$ python3 -q
>>> import numpy as np
>>> import numpy.linalg as la
>>> np.set_printoptions(precision=2, suppress=True, linewidth=160, floatmode="fixed")
>>> tidy = lambda a: np.round(a, 2) + 0
>>> feats = np.load("mat.npy")
>>> print(feats)
[[  1.89 -12.62 -24.46 -17.66]
 [-18.87  17.83   0.01 -18.65]
 [  9.74  12.08   5.08  -1.81]
 [ -7.58  15.76  -2.16 -25.09]
 [  4.42   8.74   7.19 -20.92]
 [ 15.75 -14.10   3.41 -37.18]
 [ -1.22 -20.41   8.34  31.87]
 [ -2.05  37.55 -38.07  26.24]
 [  0.69  -7.56   2.50   4.34]
 [ -8.23  12.53  18.10 -13.39]
 [  5.12  27.69  22.58  12.32]
 [ 16.26  -7.42  17.65  -2.49]
 [ 18.49   2.99  -2.10  -2.77]
 [  1.68  -3.57  24.71   8.12]
 [-18.93  -5.86 -42.20   3.91]
 [ 16.10   8.10 -41.68 -45.10]
 [ 10.71 -19.78  39.86   7.01]
 [  5.20  18.46  18.85 -33.54]
 [  5.25  -1.72  29.83  26.23]
 [ 17.22 -14.02   8.56  -6.05]]
>>> basis = feats[[18, 14]].astype(float)
>>> for _ in range(7):
...     z = la.norm(feats[:, None] - basis, axis=-1).argmin(axis=1)
...     basis = np.array([feats[z == j].mean(axis=0) for j in range(2)])
... 
>>> print(z)
[1 1 0 1 0 0 0 1 0 0 0 0 0 0 1 1 0 0 0 0]
>>> print(tidy(basis))
[[  7.22  -0.44  14.61  -2.02]
 [ -4.91  10.13 -24.76 -12.73]]
>>> Xs = feats - feats.mean(axis=0)
>>> Uu, sv, VT = la.svd(Xs, full_matrices=False)
>>> print(tidy(sv))
[109.86  87.25  68.19  42.34]
>>> print(tidy(np.abs(VT[-1])))
[0.95 0.26 0.12 0.15]
>>> print(tidy(VT[0] * np.sign(VT[0, np.abs(VT[0]).argmax()])))
[ 0.09 -0.22  0.82  0.51]
>>> print(la.matrix_rank(Xs))
4
>>> print(tidy((sv ** 2).sum() ** 2 / (sv ** 4).sum()))
2.99
>>> print(tidy(sv ** 2 / (sv ** 2).sum()))
[0.46 0.29 0.18 0.07]
>>> arr = np.load("a.npy")
>>> print(arr)
[[ 0.10 -1.40 -1.10]
 [ 0.80 -2.20  0.60]
 [ 1.80 -0.60 -0.50]
 [-0.80  2.20 -1.60]
 [ 0.90  2.10  0.30]
 [-1.70  3.70 -1.40]
 [-0.50  1.30 -1.60]
 [-0.70 -0.40 -2.30]
 [ 0.80  0.50  0.00]
 [-0.40  0.70 -0.80]
 [-0.30 -1.00  1.40]
 [ 0.10 -0.60 -0.30]
 [ 0.00  0.30 -1.40]
 [-0.20 -0.50 -0.50]
 [11.00 -3.00  9.00]
 [-0.60 -0.50 -1.40]]
>>> Xs = arr - arr.mean(axis=0)
>>> Uu, sv, VT = la.svd(Xs, full_matrices=False)
>>> print(tidy((sv ** 2).sum() ** 2 / (sv ** 4).sum()))
1.28
>>> print(np.searchsorted(np.cumsum(sv ** 2) / (sv ** 2).sum(), 0.9) + 1)
2
>>> print(la.matrix_rank(Xs))
3
>>> print(tidy(np.abs(VT[-1])))
[0.67 0.03 0.74]
>>> print(np.abs(Uu[:, 0]).argmax())
14
>>> print(tidy(Xs.mean(axis=0)))
[0.00 0.00 0.00]
>>> G = np.cov(arr, rowvar=False)
>>> print(tidy(G))
[[ 8.31 -2.81  7.11]
 [-2.81  2.91 -2.46]
 [ 7.11 -2.46  6.80]]
>>> G = np.cov(feats, rowvar=False)
>>> print(tidy(G))
[[121.87 -50.33  62.47 -35.40]
 [-50.33 258.58 -78.75 -28.91]
 [ 62.47 -78.75 539.46 108.48]
 [-35.40 -28.91 108.48 455.12]]
>>> print(tidy(np.polyfit(feats[:, 1], feats[:, 0], 1)))
[-0.19  4.11]
>>> print(tidy(np.corrcoef(feats[:, 1], feats[:, 0])[0, 1]))
-0.28
>>> print(tidy(np.median(feats, axis=0)))
[ 4.77  0.64  6.14 -2.63]
>>> print(np.argsort(-feats.std(axis=0).round(6), kind="stable"))
[2 3 1 0]
>>> print(G.shape)
(4, 4)
>>> rng = np.random.default_rng(921)
>>> z = rng.permutation(3)
>>> B = arr[:, z] * rng.choice([-1, 1], 3)
>>> print(B)
[[ 0.10  1.40  1.10]
 [ 0.80  2.20 -0.60]
 [ 1.80  0.60  0.50]
 [-0.80 -2.20  1.60]
 [ 0.90 -2.10 -0.30]
 [-1.70 -3.70  1.40]
 [-0.50 -1.30  1.60]
 [-0.70  0.40  2.30]
 [ 0.80 -0.50 -0.00]
 [-0.40 -0.70  0.80]
 [-0.30  1.00 -1.40]
 [ 0.10  0.60  0.30]
 [ 0.00 -0.30  1.40]
 [-0.20  0.50  0.50]
 [11.00  3.00 -9.00]
 [-0.60  0.50  1.40]]
>>> Uu, _, VT = la.svd(arr.T @ B)
>>> print(tidy(la.lstsq(arr, B)[0]))
[[ 1.00  0.00  0.00]
 [ 0.00 -1.00  0.00]
 [ 0.00  0.00 -1.00]]
>>> Xs = arr - arr.mean(axis=0)
>>> V = la.svd(Xs)[2][:1]
>>> B = Xs - Xs @ V.T @ V
>>> print(tidy(np.diag(V.T @ V)))
[0.51 0.08 0.41]
>>> print(tidy(la.norm(B) / la.norm(Xs)))
0.35
>>> print(tidy(B.std(axis=0)))
[0.48 1.26 0.53]
>>> W0 = np.loadtxt("test9.csv", delimiter=",")
>>> print(W0)
[[20.00  0.00 -1.00 -3.00]
 [-3.00 24.00  2.00  3.00]
 [ 3.00 -3.00 13.00  2.00]
 [ 3.00  3.00 -2.00 -9.00]]
>>> x0 = np.array([2, 2, 0, 1])
>>> print(W0 @ np.eye(4)[0])
[20.00 -3.00  3.00  3.00]
>>> print(W0 @ (2 * x0))
[74.00 90.00  4.00  6.00]
>>> print((W0 @ x0).argmax())
1
>>> print(np.sign((W0 @ x0).round(6)))
[1.00 1.00 1.00 1.00]
>>> print((W0 * x0).sum(axis=1))
[37.00 45.00  2.00  3.00]
>>> print(np.einsum("ij,j->i", W0, x0))
[37.00 45.00  2.00  3.00]
>>> print(la.norm(W0 @ x0) <= la.norm(W0, 2) * la.norm(x0) + 1e-9)
True
>>> ev, V = la.eig(W0)
>>> print(tidy(np.sort(la.eigvals(W0 @ W0))))
[ 75.55 183.70 372.44 568.31]
>>> print(tidy(W0 @ V[:, 0] - ev[0] * V[:, 0]))
[0.00 0.00 0.00 0.00]
>>> B = W0 / np.sqrt((W0 ** 2).mean(axis=1, keepdims=True))
>>> print(tidy(B[2]))
[ 0.43 -0.43  1.88  0.29]
>>> print(tidy(la.norm(B, axis=1)))
[2.00 2.00 2.00 2.00]
>>> print(la.matrix_rank(W0 - W0.mean(axis=1, keepdims=True)))
3
>>> x0 = np.array([-4, -1, -8, 2])
>>> target = W0 @ x0
>>> print(target)
[ -78.00  -22.00 -109.00  -17.00]
>>> print(tidy(la.solve(W0, W0[:, 2])))
[0.00 0.00 1.00 0.00]
>>> print(tidy(la.solve(W0.T, W0[0])))
[1.00 0.00 0.00 0.00]
>>> K = np.array([[4.79, -0.62, 0.42, -4.25],
...     [-3.33, 3.42, 5.62, 2.11],
...     [5.39, -0.43, 6.47, -3.57],
...     [-4.24, 9.03, 7.44, -1.0],
...     [1.35, -7.37, -10.16, 2.22],
...     [-0.03, -1.64, -5.71, -0.08],
...     [-0.92, -4.24, -5.63, 3.0],
...     [-0.42, 1.64, 4.12, 0.24],
...     [3.78, -5.99, -2.04, 0.39],
...     [1.48, -4.49, -7.62, 0.27],
...     [0.02, -0.18, -4.36, -0.91],
...     [4.18, -8.98, -7.33, 1.07],
...     [-1.65, 1.46, -3.75, -0.35]])
>>> B = np.array([[-2, -1], [1, 0], [-2, -1], [-2, 2]])
>>> print(np.vstack([K, B.T]).shape)
(15, 4)
>>> print(la.matrix_rank(np.vstack([K, B.T])))
4
>>> print(la.matrix_rank(K @ B))
2
>>> print(tidy(np.einsum("ij->j", K)))
[ 10.40 -18.39 -22.53  -0.86]
>>> th = np.deg2rad(180)
>>> M = np.eye(3)
>>> M[np.ix_([0, 1], [0, 1])] = [[np.cos(th), -np.sin(th)], [np.sin(th), np.cos(th)]]
>>> print(tidy(M))
[[-1.00  0.00  0.00]
 [ 0.00 -1.00  0.00]
 [ 0.00  0.00  1.00]]
>>> Xs = (K - K.mean(axis=0)) / K.std(axis=0)
>>> print(tidy(Xs.std(axis=0)))
[1.00 1.00 1.00 1.00]
>>> print(np.argwhere(np.abs(Xs) > 2))
[[0 3]
 [3 1]]
>>> b = la.lstsq(np.delete(Xs, 0, axis=1), Xs[:, 0])[0]
>>> print(tidy(1 - np.var(Xs[:, 0] - np.delete(Xs, 0, axis=1) @ b)))
1.0
>>> print(np.abs(b).argmax())
0
>>> x0 = np.array([0, 2, 0, 1])
>>> target = K @ x0
>>> print(tidy(la.solve(K.T @ K, K.T @ target)))
[0.00 2.00 0.00 1.00]
>>> print(tidy(la.lstsq(K, target)[0]))
[0.00 2.00 0.00 1.00]
>>> target = target + 0.05 * rng.normal(size=13)
>>> print(tidy(target))
[ -5.47   8.97  -4.39  16.98 -12.55  -3.33  -5.44   3.49 -11.60  -8.66  -1.28 -16.96   2.57]
>>> b, *_ = la.lstsq(K, target)
>>> print(tidy(la.norm(target - K @ b)))
0.14
>>> print(tidy(K.T @ (target - K @ b)))
[0.00 0.00 0.00 0.00]
>>> print(tidy(b))
[-0.05  1.96  0.01  0.95]
>>> W1 = np.array([[-5, 0, -2, 5, -4],
...     [5, 2, -3, -3, -2],
...     [-3, -2, 5, -5, 2],
...     [-5, 3, -1, -1, -5]])
>>> b = np.array([1, 2, 3, 3, 0])
>>> hid = np.maximum(K @ W1 + b, 0)
>>> print((hid > 0).astype(int))
[[0 0 1 1 1]
 [1 1 1 0 1]
 [0 0 1 1 1]
 [1 1 1 0 1]
 [0 1 0 1 0]
 [1 1 0 1 0]
 [0 1 0 1 0]
 [0 0 1 0 1]
 [0 0 1 1 0]
 [0 1 0 1 0]
 [1 1 0 1 0]
 [0 1 0 1 0]
 [1 1 0 1 0]]
>>> print(tidy((hid > 0).mean(axis=0)))
[0.38 0.69 0.46 0.77 0.38]
>>> basis = np.array([[3, 0], [2, -3], [3, 2], [2, 2], [-3, -3]])
>>> print(W1 @ basis)
[[  1  18]
 [ 10 -12]
 [-14   0]
 [  1   2]]
